$ python -q
>>> import numpy as np
>>> np.set_printoptions(precision=3, suppress=True, linewidth=120)
>>> J = np.load("sample18.npy")
>>> J
array([[ 3., -3.,  2.,  1.],
       [ 6., -6.,  4.,  2.],
       [ 5., -5.,  4.,  1.],
       [ 4., -4.,  2.,  2.]])
>>> round(float(np.trace(np.linalg.pinv(J) @ J)), 3)
2.0
>>> np.linalg.lstsq(J[:-1].T, J[-1])[2]
np.int32(2)
>>> np.linalg.cond(J) > 100
np.True_
>>> np.linalg.matrix_rank(J, rtol=0.1)
np.int64(1)
>>> A2 = J / np.sqrt((J ** 2).mean(axis=1, keepdims=True))
>>> A2[2]
array([ 1.222, -1.222,  0.977,  0.244])
>>> J - J.mean(axis=1, keepdims=True)
array([[ 2.25, -3.75,  1.25,  0.25],
       [ 4.5 , -7.5 ,  2.5 ,  0.5 ],
       [ 3.75, -6.25,  2.75, -0.25],
       [ 3.  , -5.  ,  1.  ,  1.  ]])
>>> np.allclose(J @ J.T, J.T @ J)
False
>>> (J + J.T) / 2
array([[ 3. ,  1.5,  3.5,  2.5],
       [ 1.5, -6. , -0.5, -1. ],
       [ 3.5, -0.5,  4. ,  1.5],
       [ 2.5, -1. ,  1.5,  2. ]])
>>> (J - J.T) / 2
array([[ 0. , -4.5, -1.5, -1.5],
       [ 4.5,  0. ,  4.5,  3. ],
       [ 1.5, -4.5,  0. , -0.5],
       [ 1.5, -3. ,  0.5,  0. ]])
>>> np.allclose(J, J.T)
False
>>> np.trace(J)
np.float64(3.0)
>>> np.linalg.matrix_power(J, 3)
array([[  9.,  -9.,   8.,   1.],
       [ 18., -18.,  16.,   2.],
       [ 17., -17.,  16.,   1.],
       [ 10., -10.,   8.,   2.]])
>>> round(float(np.linalg.det(J)), 3)
0.0
>>> W0 = np.load("block6.npy")
>>> W0
array([[  0,  -8,   4,   7,  -1,   4,  -1,   3,   7,   2],
       [ -1,  -6,  12,  -2,   8,   1,  -2,   3,   4,   6],
       [  7,  -2, -12,  -4,   3,   7,  -2,  -2,  -5,  -6],
       [  3,   5,  -8,  -3,   1,   4,   4,  -8,   6,  -4]])
>>> Uu, s, VT = np.linalg.svd(W0, full_matrices=False)
>>> np.round(Uu.T @ W0 @ VT.T, 3) + 0
array([[25.88 ,  0.   ,  0.   ,  0.   ],
       [ 0.   , 13.959,  0.   ,  0.   ],
       [ 0.   ,  0.   , 11.849,  0.   ],
       [ 0.   ,  0.   ,  0.   , 10.722]])
>>> round(float(np.sqrt((s ** 2).sum())), 3), np.round(np.linalg.norm(W0), 3)
(33.466, np.float64(33.466))
>>> np.round(Uu.T @ Uu, 3) + 0
array([[1., 0., 0., 0.],
       [0., 1., 0., 0.],
       [0., 0., 1., 0.],
       [0., 0., 0., 1.]])
>>> C2 = W0.T @ W0
>>> np.linalg.svd(W0, compute_uv=False) ** 2
array([669.795, 194.843, 140.403, 114.959])
>>> np.linalg.matrix_rank(C2)
np.int64(4)
>>> (W0 @ W0.T).shape
(4, 4)
>>> np.trace(C2), (W0 ** 2).sum()
(np.int64(1120), np.int64(1120))
>>> np.diag(C2)
array([ 59, 129, 368,  78,  75,  82,  25,  86, 126,  92])
>>> A = np.load("test17.npy")
>>> A
array([[-1.557,  0.63 ,  0.439, -1.947, -0.852, -0.522, -1.849, -3.17 ,  0.61 ,  0.486, -1.767],
       [ 2.51 , -0.138, -0.017, -0.61 , -0.963, -2.47 , -0.412, -0.284, -0.714,  2.088, -2.483],
       [-0.809, -1.288, -1.774, -1.14 , -1.379,  2.296,  1.234,  0.213, -1.023, -1.251,  2.625],
       [-0.484,  2.937, -0.272,  1.058,  2.598,  0.766,  1.878, -0.233,  1.789, -0.751,  0.514],
       [ 0.298,  2.537,  2.791,  1.165, -2.037, -0.854,  0.061, -1.838, -0.632,  0.159,  0.801],
       [-0.03 ,  0.795, -2.502, -0.141, -1.582,  2.789, -0.447,  0.583, -0.37 ,  1.773,  1.997],
       [-2.768, -0.317,  2.552,  0.194,  2.893,  0.035, -0.722, -0.304, -0.393,  1.227, -0.199],
       [-1.508,  0.121,  1.387, -1.472, -2.808,  0.933,  1.817, -1.731,  1.414, -0.317, -1.21 ],
       [ 0.79 ,  1.111, -2.548,  0.734,  2.744,  0.319,  0.319,  0.443, -1.562,  2.379, -0.291],
       [ 0.892, -0.318, -1.81 ,  0.723, -0.239, -1.325, -0.907,  3.378,  0.736, -0.887, -2.221],
       [-0.162, -3.262, -1.132,  2.91 , -0.278, -0.984,  0.845, -1.465,  0.301,  0.063, -0.764],
       [ 1.555, -3.398,  0.624, -0.625, -0.424,  0.413, -1.094, -1.226,  0.56 , -2.515, -0.755],
       [-1.185,  2.42 , -0.447, -3.177, -1.456, -0.663,  1.27 , -0.212,  1.189, -1.022, -0.875],
       [ 1.467,  1.506,  1.696,  2.245, -0.097,  2.338, -0.474, -0.162, -1.707,  1.91 , -0.614],
       [-0.956, -0.051, -2.875,  0.067, -1.867,  0.11 ,  2.284,  1.949,  0.112, -0.489, -1.747],
       [-1.407, -0.751, -2.334,  1.067,  0.44 ,  1.416,  0.563,  0.356,  2.625,  1.751,  1.81 ],
       [ 2.993,  0.767, -0.099, -0.264,  1.323,  0.972,  2.148, -1.347, -0.864,  0.86 , -2.183],
       [-0.407, -0.822,  1.575,  0.376, -0.17 ,  1.442, -1.607,  1.188, -2.163,  0.402, -3.255],
       [-2.567,  0.284, -0.758,  2.491, -1.144, -0.778,  0.586,  0.491,  1.09 ,  1.451, -2.399],
       [-0.962, -2.34 , -0.164,  1.931, -1.062, -1.145, -0.775, -0.051,  1.221, -2.779, -1.607],
       [-3.334, -1.53 , -0.443,  0.547,  0.43 , -1.875, -0.329,  0.282,  1.479, -2.073,  0.82 ],
       [-0.351,  1.781,  2.783,  1.321,  0.704,  2.036,  0.955,  0.117, -1.58 , -1.588, -1.277],
       [-0.268,  2.621, -0.663,  1.028,  0.114, -1.665, -0.932,  0.571, -3.414, -0.921, -0.278],
       [-1.303,  0.475, -0.16 , -2.292, -0.554,  0.147,  1.894,  1.497,  1.227, -1.171, -2.96 ],
       [ 0.528, -2.454,  1.338,  0.938,  0.849,  0.112,  3.449, -0.79 ,  0.177,  1.236,  1.104],
       [ 0.678, -0.194,  1.398, -1.016, -1.071, -1.361,  1.378,  1.008,  0.835,  3.861,  0.005],
       [ 3.555,  0.466, -0.49 , -2.102, -1.4  ,  1.829,  0.72 ,  0.388, -0.675, -0.488,  0.908],
       [ 0.167,  0.485,  2.772, -3.094,  0.256,  2.269,  0.75 , -0.916, -0.262, -0.884, -0.125],
       [ 1.229, -1.681,  2.191,  2.606, -1.395,  0.129, -0.459, -0.742,  1.756,  1.182, -1.366],
       [-0.036, -1.695,  0.042, -0.612, -0.849,  1.954, -0.884,  3.427,  0.338, -1.457, -1.564],
       [ 1.175,  0.305, -0.849,  1.184,  0.356, -3.035,  0.291, -2.577,  1.667,  0.125, -1.595],
       [ 0.685, -1.884, -0.711, -0.225,  2.636,  2.838,  0.051,  1.216,  0.526,  1.361,  1.347],
       [-1.078,  2.028,  0.862, -1.766, -0.121,  3.087, -0.842,  0.709, -0.833,  2.092,  0.191],
       [-1.897,  0.376,  0.682,  0.889, -2.369, -0.538, -0.357, -1.038, -3.189,  1.093,  1.239],
       [ 1.669, -0.923,  1.184, -1.898,  3.187, -1.433,  1.558,  0.789, -0.845, -0.283,  0.552],
       [ 0.277, -2.498,  0.152,  1.832,  1.051, -2.886,  0.253, -1.778,  1.369, -0.74 , -0.475],
       [ 0.858, -2.937, -2.602,  1.189, -0.102, -0.689, -0.569,  1.613, -0.907,  1.589,  0.831],
       [-1.502, -0.833, -1.013, -0.78 , -1.19 , -2.422,  0.794,  2.343, -0.667, -1.733, -1.887],
       [-2.236,  0.619,  2.116,  1.027,  2.419, -1.732,  1.052,  0.832, -0.273,  1.108,  1.459],
       [ 1.089, -2.425, -1.273,  1.821, -2.151,  0.559, -1.889,  1.429,  0.603, -1.398, -0.354],
       [ 1.464,  0.157, -0.06 , -1.532, -2.015,  0.922,  0.287,  0.283, -3.096,  0.041, -2.413],
       [ 1.44 ,  0.171,  0.842,  1.228,  0.605, -1.865, -1.165, -2.727,  1.286,  1.326, -2.152],
       [-2.141, -2.174, -1.611,  0.492,  2.276, -0.394, -1.114,  2.133,  1.205,  0.253,  0.459],
       [ 0.42 ,  0.407,  0.653, -0.346, -0.608, -1.615, -3.357, -0.049, -1.831,  1.432,  2.111],
       [ 2.612,  1.519,  1.209,  1.889,  1.998, -0.176, -0.581,  1.021,  1.982, -1.07 , -0.603],
       [-1.206, -0.208, -0.567, -2.202, -1.306,  1.784, -1.465, -0.911, -0.967,  1.976,  2.372]])
>>> w1 = np.array([[-2, 2, -2, -2],
...     [0, 0, 2, 2],
...     [-2, 1, 0, 2],
...     [2, 0, 1, 0],
...     [1, 1, -1, 0],
...     [2, -1, 0, 2],
...     [-2, -1, 2, 2],
...     [-2, 0, -2, -1],
...     [-1, -1, -1, 2],
...     [1, 2, 1, 1],
...     [1, 1, 2, -2]])
>>> coef = np.array([1, -1, 2, -1])
>>> act = np.maximum(A @ w1 + coef, 0)
>>> (act > 0).mean(axis=0)
array([0.522, 0.5  , 0.587, 0.478])
>>> np.linalg.matrix_rank(act)
np.int64(4)
>>> basis = np.array([[3, 8, 8], [0, 9, 1], [2, 1, 1], [7, 4, 6]])
>>> w1 @ basis
array([[-24,  -8, -28],
       [ 18,  10,  14],
       [  8,   1,  -3],
       [  8,  17,  17],
       [  1,  16,   8],
       [ 20,  15,  27],
       [ 12, -15,  -3],
       [-17, -22, -24],
       [  9, -10,   2],
       [ 12,  31,  17],
       [ -7,  11,  -1]])
>>> Xc = A - A.mean(axis=0)
>>> vecs = np.linalg.svd(Xc)[2][:10]
>>> A2 = Xc - Xc @ vecs.T @ vecs
>>> np.diag(vecs.T @ vecs)
array([0.954, 0.984, 0.82 , 0.999, 0.875, 0.935, 0.997, 0.696, 0.882, 0.992, 0.865])
>>> np.linalg.norm(A2, axis=1).round(6).argmax()
np.int64(25)
>>> labels = A[:, 0] > np.median(A[:, 0])
>>> u = A[labels].mean(axis=0) - A[~labels].mean(axis=0)
>>> u
array([ 2.541, -0.332,  0.246,  0.247,  0.281, -0.239, -0.191, -0.403, -0.09 ,  0.726,  0.101])
>>> ((A - A.mean(axis=0)) @ u > 0).astype(int)
array([0, 1, 0, 0, 1, 0, 0, 0, 1, 1, 1, 1, 0, 1, 0, 0, 1, 0, 0, 0, 0, 0, 0, 0, 1, 1, 1, 0, 1, 0, 1, 1, 0, 0, 1, 1, 1,
       0, 0, 1, 1, 1, 0, 1, 1, 0])
>>> theta = np.deg2rad(30)
>>> K = np.eye(11)
>>> K[np.ix_([10, 4], [10, 4])] = [[np.cos(theta), -np.sin(theta)], [np.sin(theta), np.cos(theta)]]
>>> K
array([[ 1.   ,  0.   ,  0.   ,  0.   ,  0.   ,  0.   ,  0.   ,  0.   ,  0.   ,  0.   ,  0.   ],
       [ 0.   ,  1.   ,  0.   ,  0.   ,  0.   ,  0.   ,  0.   ,  0.   ,  0.   ,  0.   ,  0.   ],
       [ 0.   ,  0.   ,  1.   ,  0.   ,  0.   ,  0.   ,  0.   ,  0.   ,  0.   ,  0.   ,  0.   ],
       [ 0.   ,  0.   ,  0.   ,  1.   ,  0.   ,  0.   ,  0.   ,  0.   ,  0.   ,  0.   ,  0.   ],
       [ 0.   ,  0.   ,  0.   ,  0.   ,  0.866,  0.   ,  0.   ,  0.   ,  0.   ,  0.   ,  0.5  ],
       [ 0.   ,  0.   ,  0.   ,  0.   ,  0.   ,  1.   ,  0.   ,  0.   ,  0.   ,  0.   ,  0.   ],
       [ 0.   ,  0.   ,  0.   ,  0.   ,  0.   ,  0.   ,  1.   ,  0.   ,  0.   ,  0.   ,  0.   ],
       [ 0.   ,  0.   ,  0.   ,  0.   ,  0.   ,  0.   ,  0.   ,  1.   ,  0.   ,  0.   ,  0.   ],
       [ 0.   ,  0.   ,  0.   ,  0.   ,  0.   ,  0.   ,  0.   ,  0.   ,  1.   ,  0.   ,  0.   ],
       [ 0.   ,  0.   ,  0.   ,  0.   ,  0.   ,  0.   ,  0.   ,  0.   ,  0.   ,  1.   ,  0.   ],
       [ 0.   ,  0.   ,  0.   ,  0.   , -0.5  ,  0.   ,  0.   ,  0.   ,  0.   ,  0.   ,  0.866]])
>>> # 10 groups of indices that never mix
>>> x = np.array([2, 3, 3, 0, 2, 0, 1, 3, 1, 0, 0])
>>> np.linalg.inv(K)
array([[ 1.   ,  0.   ,  0.   ,  0.   ,  0.   ,  0.   ,  0.   ,  0.   ,  0.   ,  0.   ,  0.   ],
       [ 0.   ,  1.   ,  0.   ,  0.   ,  0.   ,  0.   ,  0.   ,  0.   ,  0.   ,  0.   ,  0.   ],
       [ 0.   ,  0.   ,  1.   ,  0.   ,  0.   ,  0.   ,  0.   ,  0.   ,  0.   ,  0.   ,  0.   ],
       [ 0.   ,  0.   ,  0.   ,  1.   ,  0.   ,  0.   ,  0.   ,  0.   ,  0.   ,  0.   ,  0.   ],
       [ 0.   ,  0.   ,  0.   ,  0.   ,  0.866,  0.   ,  0.   ,  0.   ,  0.   ,  0.   , -0.5  ],
       [ 0.   ,  0.   ,  0.   ,  0.   ,  0.   ,  1.   ,  0.   ,  0.   ,  0.   ,  0.   ,  0.   ],
       [ 0.   ,  0.   ,  0.   ,  0.   ,  0.   ,  0.   ,  1.   ,  0.   ,  0.   ,  0.   ,  0.   ],
       [ 0.   ,  0.   ,  0.   ,  0.   ,  0.   ,  0.   ,  0.   ,  1.   ,  0.   ,  0.   ,  0.   ],
       [ 0.   ,  0.   ,  0.   ,  0.   ,  0.   ,  0.   ,  0.   ,  0.   ,  1.   ,  0.   ,  0.   ],
       [ 0.   ,  0.   ,  0.   ,  0.   ,  0.   ,  0.   ,  0.   ,  0.   ,  0.   ,  1.   ,  0.   ],
       [ 0.   ,  0.   ,  0.   ,  0.   ,  0.5  ,  0.   ,  0.   ,  0.   ,  0.   ,  0.   ,  0.866]])
>>> [p for p in range(1, 25) if np.allclose(np.linalg.matrix_power(K, p), np.eye(11))]
[12, 24]
>>> np.round(K.T @ (K @ x), 3) + 0
array([2., 3., 3., 0., 2., 0., 1., 3., 1., 0., 0.])
>>> rng = np.random.default_rng(336)
>>> A2 = K + rng.integers(-2, 3, (11, 1)) @ rng.integers(-2, 3, (1, 11))
>>> A2
array([[ 1.   , -2.   , -1.   ,  0.   ,  2.   ,  0.   ,  1.   ,  0.   ,  1.   , -2.   ,  2.   ],
       [ 0.   ,  5.   ,  2.   ,  0.   , -4.   ,  0.   , -2.   ,  0.   , -2.   ,  4.   , -4.   ],
       [ 0.   ,  4.   ,  3.   ,  0.   , -4.   ,  0.   , -2.   ,  0.   , -2.   ,  4.   , -4.   ],
       [ 0.   , -2.   , -1.   ,  1.   ,  2.   ,  0.   ,  1.   ,  0.   ,  1.   , -2.   ,  2.   ],
       [ 0.   , -4.   , -2.   ,  0.   ,  4.866,  0.   ,  2.   ,  0.   ,  2.   , -4.   ,  4.5  ],
       [ 0.   ,  4.   ,  2.   ,  0.   , -4.   ,  1.   , -2.   ,  0.   , -2.   ,  4.   , -4.   ],
       [ 0.   , -4.   , -2.   ,  0.   ,  4.   ,  0.   ,  3.   ,  0.   ,  2.   , -4.   ,  4.   ],
       [ 0.   , -4.   , -2.   ,  0.   ,  4.   ,  0.   ,  2.   ,  1.   ,  2.   , -4.   ,  4.   ],
       [ 0.   ,  0.   ,  0.   ,  0.   ,  0.   ,  0.   ,  0.   ,  0.   ,  1.   ,  0.   ,  0.   ],
       [ 0.   ,  0.   ,  0.   ,  0.   ,  0.   ,  0.   ,  0.   ,  0.   ,  0.   ,  1.   ,  0.   ],
       [ 0.   ,  2.   ,  1.   ,  0.   , -2.5  ,  0.   , -1.   ,  0.   , -1.   ,  2.   , -1.134]])
>>> np.abs(A2 - K).sum(axis=1)
array([11., 22., 22., 11., 22., 22., 22., 22.,  0.,  0., 11.])
>>> A2 - K
array([[ 0., -2., -1.,  0.,  2.,  0.,  1.,  0.,  1., -2.,  2.],
       [ 0.,  4.,  2.,  0., -4.,  0., -2.,  0., -2.,  4., -4.],
       [ 0.,  4.,  2.,  0., -4.,  0., -2.,  0., -2.,  4., -4.],
       [ 0., -2., -1.,  0.,  2.,  0.,  1.,  0.,  1., -2.,  2.],
       [ 0., -4., -2.,  0.,  4.,  0.,  2.,  0.,  2., -4.,  4.],
       [ 0.,  4.,  2.,  0., -4.,  0., -2.,  0., -2.,  4., -4.],
       [ 0., -4., -2.,  0.,  4.,  0.,  2.,  0.,  2., -4.,  4.],
       [ 0., -4., -2.,  0.,  4.,  0.,  2.,  0.,  2., -4.,  4.],
       [ 0.,  0.,  0.,  0.,  0.,  0.,  0.,  0.,  0.,  0.,  0.],
       [ 0.,  0.,  0.,  0.,  0.,  0.,  0.,  0.,  0.,  0.,  0.],
       [ 0.,  2.,  1.,  0., -2.,  0., -1.,  0., -1.,  2., -2.]])
